In [1]: import numpy as np

In [2]: import numpy.linalg as la

In [3]: np.set_printoptions(precision=1, suppress=True, linewidth=120)

In [4]: def rd(a):
   ...:     return np.round(a, 1) + 0
   ...: 

In [5]: feats = np.loadtxt("m.csv", delimiter=",")

In [6]: feats
Out[6]: 
array([[27.,  9., 14., 16., 16., 15., 12., 18.],
       [ 9., 14., 18., 13.,  8., 15., 10.,  8.],
       [14., 18., 32., 22., 15., 27., 16.,  9.],
       [16., 13., 22., 21., 16., 21., 12., 15.],
       [16.,  8., 15., 16., 15., 14., 10., 12.],
       [15., 15., 27., 21., 14., 28., 17., 14.],
       [12., 10., 16., 12., 10., 17., 15.,  9.],
       [18.,  8.,  9., 15., 12., 14.,  9., 21.]])

In [7]: w, vecs = la.eigh(feats)

In [8]: x = np.array([-2, 1, -1, 2, 1, -2, 0, -3])

In [9]: np.abs(feats).sum(axis=1).max(), rd(np.abs(w).max())
Out[9]: (np.float64(153.0), np.float64(125.9))

In [10]: rd(la.eigvalsh(feats[1:, 1:]))
Out[10]: array([  0. ,   0.4,   3.8,   5.3,   6.8,  17.8, 111.9])

In [11]: rng = np.random.default_rng(774)

In [12]: labels = rng.permutation(8)

In [13]: labels
Out[13]: array([6, 2, 3, 5, 1, 4, 0, 7])

In [14]: B = feats[labels][:, labels]

In [15]: B
Out[15]: 
array([[15., 16., 12., 17., 10., 10., 12.,  9.],
       [16., 32., 22., 27., 18., 15., 14.,  9.],
       [12., 22., 21., 21., 13., 16., 16., 15.],
       [17., 27., 21., 28., 15., 14., 15., 14.],
       [10., 18., 13., 15., 14.,  8.,  9.,  8.],
       [10., 15., 16., 14.,  8., 15., 16., 12.],
       [12., 14., 16., 15.,  9., 16., 27., 18.],
       [ 9.,  9., 15., 14.,  8., 12., 18., 21.]])

In [16]: rd(la.det(B)), rd(la.det(feats[labels]))
Out[16]: (np.float64(0.0), np.float64(0.0))

In [17]: la.matrix_rank(feats, rtol=0.1)
Out[17]: np.int64(2)

In [18]: [round(float(x), 1) for x in la.svd(feats, compute_uv=False)[:3]]
Out[18]: [125.9, 25.1, 7.4]

In [19]: E = np.array([[3, 2, 2, 3, 0, 1, 0, 3],
    ...:     [1, 3, 1, 2, 0, 3, 2, 1],
    ...:     [1, 1, 0, 1, 2, 3, 3, 1],
    ...:     [2, 0, 1, 0, 3, 2, 2, 2],
    ...:     [2, 2, 1, 3, 2, 1, 1, 2],
    ...:     [1, 1, 2, 0, 3, 1, 2, 2],
    ...:     [2, 0, 1, 3, 0, 1, 0, 1],
    ...:     [1, 2, 1, 1, 1, 2, 3, 1]])

In [20]: E
Out[20]: 
array([[3, 2, 2, 3, 0, 1, 0, 3],
       [1, 3, 1, 2, 0, 3, 2, 1],
       [1, 1, 0, 1, 2, 3, 3, 1],
       [2, 0, 1, 0, 3, 2, 2, 2],
       [2, 2, 1, 3, 2, 1, 1, 2],
       [1, 1, 2, 0, 3, 1, 2, 2],
       [2, 0, 1, 3, 0, 1, 0, 1],
       [1, 2, 1, 1, 1, 2, 3, 1]])

In [21]: t3 = np.stack([E, 5 * E, E[::-1]])

In [22]: rd(la.norm(t3, axis=(1, 2)))
Out[22]: array([14.4, 71.9, 14.4])

In [23]: t3.shape
Out[23]: (3, 8, 8)

In [24]: B = E[0, 0] * E[1:] - np.outer(E[1:, 0], E[0])

In [25]: B
Out[25]: 
array([[ 0,  7,  1,  3,  0,  8,  6,  0],
       [ 0,  1, -2,  0,  6,  8,  9,  0],
       [ 0, -4, -1, -6,  9,  4,  6,  0],
       [ 0,  2, -1,  3,  6,  1,  3,  0],
       [ 0,  1,  4, -3,  9,  2,  6,  3],
       [ 0, -4, -1,  3,  0,  1,  0, -3],
       [ 0,  4,  1,  0,  3,  5,  9,  0]])

In [26]: la.matrix_rank(B), la.matrix_rank(E)
Out[26]: (np.int64(7), np.int64(8))

In [27]: rd(E[:, 0] / E[0, 0])
Out[27]: array([1. , 0.3, 0.3, 0.7, 0.7, 0.3, 0.7, 0.3])

In [28]: rd(la.norm(E[7], 1)), rd(la.norm(E[7], np.inf))
Out[28]: (np.float64(12.0), np.float64(3.0))

In [29]: rd(la.norm(E, 2))
Out[29]: np.float64(12.3)

In [30]: rd(la.norm(E, axis=1))
Out[30]: array([6. , 5.4, 5.1, 5.1, 5.3, 4.9, 4. , 4.7])

In [31]: rd(la.norm(E, "nuc"))
Out[31]: np.float64(27.6)

In [32]: B = la.inv(E)

In [33]: rd(E @ B)
Out[33]: 
array([[1., 0., 0., 0., 0., 0., 0., 0.],
       [0., 1., 0., 0., 0., 0., 0., 0.],
       [0., 0., 1., 0., 0., 0., 0., 0.],
       [0., 0., 0., 1., 0., 0., 0., 0.],
       [0., 0., 0., 0., 1., 0., 0., 0.],
       [0., 0., 0., 0., 0., 1., 0., 0.],
       [0., 0., 0., 0., 0., 0., 1., 0.],
       [0., 0., 0., 0., 0., 0., 0., 1.]])

In [34]: (np.abs(B) > 1e-9).astype(int)
Out[34]: 
array([[1, 1, 1, 1, 1, 1, 1, 1],
       [1, 1, 1, 1, 1, 1, 1, 1],
       [1, 1, 1, 1, 1, 1, 1, 1],
       [1, 1, 1, 1, 1, 1, 1, 1],
       [1, 1, 1, 1, 1, 1, 1, 1],
       [1, 1, 1, 1, 1, 1, 1, 1],
       [1, 1, 1, 1, 1, 1, 1, 1],
       [1, 1, 1, 1, 1, 1, 1, 1]])

In [35]: rd(la.inv(B))
Out[35]: 
array([[3., 2., 2., 3., 0., 1., 0., 3.],
       [1., 3., 1., 2., 0., 3., 2., 1.],
       [1., 1., 0., 1., 2., 3., 3., 1.],
       [2., 0., 1., 0., 3., 2., 2., 2.],
       [2., 2., 1., 3., 2., 1., 1., 2.],
       [1., 1., 2., 0., 3., 1., 2., 2.],
       [2., 0., 1., 3., 0., 1., 0., 1.],
       [1., 2., 1., 1., 1., 2., 3., 1.]])

In [36]: rd(B)
Out[36]: 
array([[-0.4,  0.2, -1.3,  1.3,  0.4, -1. ,  0. ,  0.8],
       [-0.2,  0.4, -0.6,  0.4,  0.4, -0.3, -0.3,  0.2],
       [-0.3,  0.3, -0.5,  0. , -0.2,  0.5,  0.5,  0.1],
       [ 0. , -0.2,  0.5, -0.6,  0.1,  0.3,  0.3, -0.2],
       [-0.4,  0.2, -0.3,  0.3,  0.4,  0. ,  0. , -0.2],
       [-0.1,  0.5,  0.2,  0.1, -0.2,  0.1,  0.1, -0.6],
       [ 0.2, -0.6,  0.4, -0.4, -0.2,  0. ,  0. ,  0.6],
       [ 1. , -0.7,  1.6, -1.1, -0.5,  0.6, -0.4, -0.6]])

In [37]: np.allclose(B, E.T)
Out[37]: False

In [38]: labels = rng.permutation(8)

In [39]: B = E[:, labels] * rng.choice([-1, 1], 8)

In [40]: B
Out[40]: 
array([[-3,  0,  3,  1,  3, -2, -2,  0],
       [-1,  0,  2,  3,  1, -1, -3, -2],
       [-1, -2,  1,  3,  1,  0, -1, -3],
       [-2, -3,  0,  2,  2, -1,  0, -2],
       [-2, -2,  3,  1,  2, -1, -2, -1],
       [-2, -3,  0,  1,  1, -2, -1, -2],
       [-1,  0,  3,  1,  2, -1,  0,  0],
       [-1, -1,  1,  2,  1, -1, -2, -3]])

In [41]: left, _, VT = la.svd(E.T @ B)

In [42]: rd(la.lstsq(E, B)[0])
Out[42]: 
array([[ 0.,  0.,  0.,  0.,  1.,  0.,  0.,  0.],
       [ 0.,  0.,  0.,  0.,  0.,  0., -1.,  0.],
       [ 0.,  0.,  0.,  0.,  0., -1.,  0.,  0.],
       [ 0.,  0.,  1.,  0.,  0.,  0.,  0.,  0.],
       [ 0., -1.,  0.,  0.,  0.,  0.,  0.,  0.],
       [ 0.,  0.,  0.,  1.,  0.,  0.,  0.,  0.],
       [ 0.,  0.,  0.,  0.,  0.,  0.,  0., -1.],
       [-1.,  0.,  0.,  0.,  0.,  0.,  0.,  0.]])

In [43]: rd(left @ VT)
Out[43]: 
array([[ 0.,  0.,  0.,  0.,  1.,  0.,  0.,  0.],
       [ 0.,  0.,  0.,  0.,  0.,  0., -1.,  0.],
       [ 0.,  0.,  0.,  0.,  0., -1.,  0.,  0.],
       [ 0.,  0.,  1.,  0.,  0.,  0.,  0.,  0.],
       [ 0., -1.,  0.,  0.,  0.,  0.,  0.,  0.],
       [ 0.,  0.,  0.,  1.,  0.,  0.,  0.,  0.],
       [ 0.,  0.,  0.,  0.,  0.,  0.,  0., -1.],
       [-1.,  0.,  0.,  0.,  0.,  0.,  0.,  0.]])

In [44]: labels
Out[44]: array([7, 4, 3, 5, 0, 2, 1, 6])

In [45]: F = np.array([[-7, 2, -1, -5, 3, -10, -7, -2, -5],
    ...:     [3, -4, 0, 1, 0, -4, 0, -3, -3],
    ...:     [2, -5, -2, -2, 0, -7, -2, -9, -5],
    ...:     [-2, -3, -3, -5, 1, -11, -6, -10, -7],
    ...:     [4, -6, 0, 2, 0, -14, -6, -2, -10],
    ...:     [-5, 3, -1, -3, 1, -7, -7, 1, -4]])

In [46]: F
Out[46]: 
array([[ -7,   2,  -1,  -5,   3, -10,  -7,  -2,  -5],
       [  3,  -4,   0,   1,   0,  -4,   0,  -3,  -3],
       [  2,  -5,  -2,  -2,   0,  -7,  -2,  -9,  -5],
       [ -2,  -3,  -3,  -5,   1, -11,  -6, -10,  -7],
       [  4,  -6,   0,   2,   0, -14,  -6,  -2, -10],
       [ -5,   3,  -1,  -3,   1,  -7,  -7,   1,  -4]])

In [47]: u, v = F[1], F[3]

In [48]: u @ v
Out[48]: np.int64(96)

In [49]: pr = (u @ v) / (u @ u) * u

In [50]: la.matrix_rank(np.outer(u, v))
Out[50]: np.int64(1)

In [51]: rd((v - pr) @ u)
Out[51]: np.float64(0.0)

In [52]: arr = np.array([[7.0, 3.0, 0.0, 0.0],
    ...:     [3.0, 3.0, 3.0, 0.0],
    ...:     [0.0, 3.0, -7.0, 3.0],
    ...:     [0.0, 0.0, 3.0, 3.0]])

In [53]: Q = arr.astype(float).copy()

In [54]: for j in range(4):
    ...:     Q[:, j] -= Q[:, :j] @ (Q[:, :j].T @ Q[:, j])
    ...:     Q[:, j] /= la.norm(Q[:, j])
    ...: 

In [55]: rd(Q.T @ arr)
Out[55]: 
array([[ 7.6,  3.9,  1.2,  0. ],
       [ 0. ,  3.4, -4.9,  2.7],
       [ 0. ,  0. ,  6.4,  0.2],
       [ 0. ,  0. ,  0. ,  3.3]])

In [56]: m1 = np.load("layer18.npy")

In [57]: m1
Out[57]: 
array([[-1.,  1.,  1.,  1.,  1.,  1.],
       [ 1., -1.,  1.,  1.,  1.,  1.],
       [ 1.,  1., -1.,  1.,  1.,  1.],
       [ 1.,  1.,  1., -1.,  1.,  1.],
       [ 1.,  1.,  1.,  1., -1.,  1.],
       [ 1.,  1.,  1.,  1.,  1., -1.]])

In [58]: np.allclose(m1 @ m1.T, m1.T @ m1)
Out[58]: True

In [59]: m1 @ np.ones(6)
Out[59]: array([4., 4., 4., 4., 4., 4.])

In [60]: np.fft.fft(m1[0])
Out[60]: array([ 4.+0.j, -2.+0.j, -2.+0.j, -2.+0.j, -2.+0.j, -2.+0.j])

In [61]: (m1 @ m1)[0]
Out[61]: array([6., 2., 2., 2., 2., 2.])

In [62]: np.sort(np.abs(np.fft.fft(m1[0]))), rd(np.sort(la.svd(m1, compute_uv=False)))
Out[62]: (array([2., 2., 2., 2., 2., 4.]), array([2., 2., 2., 2., 2., 4.]))
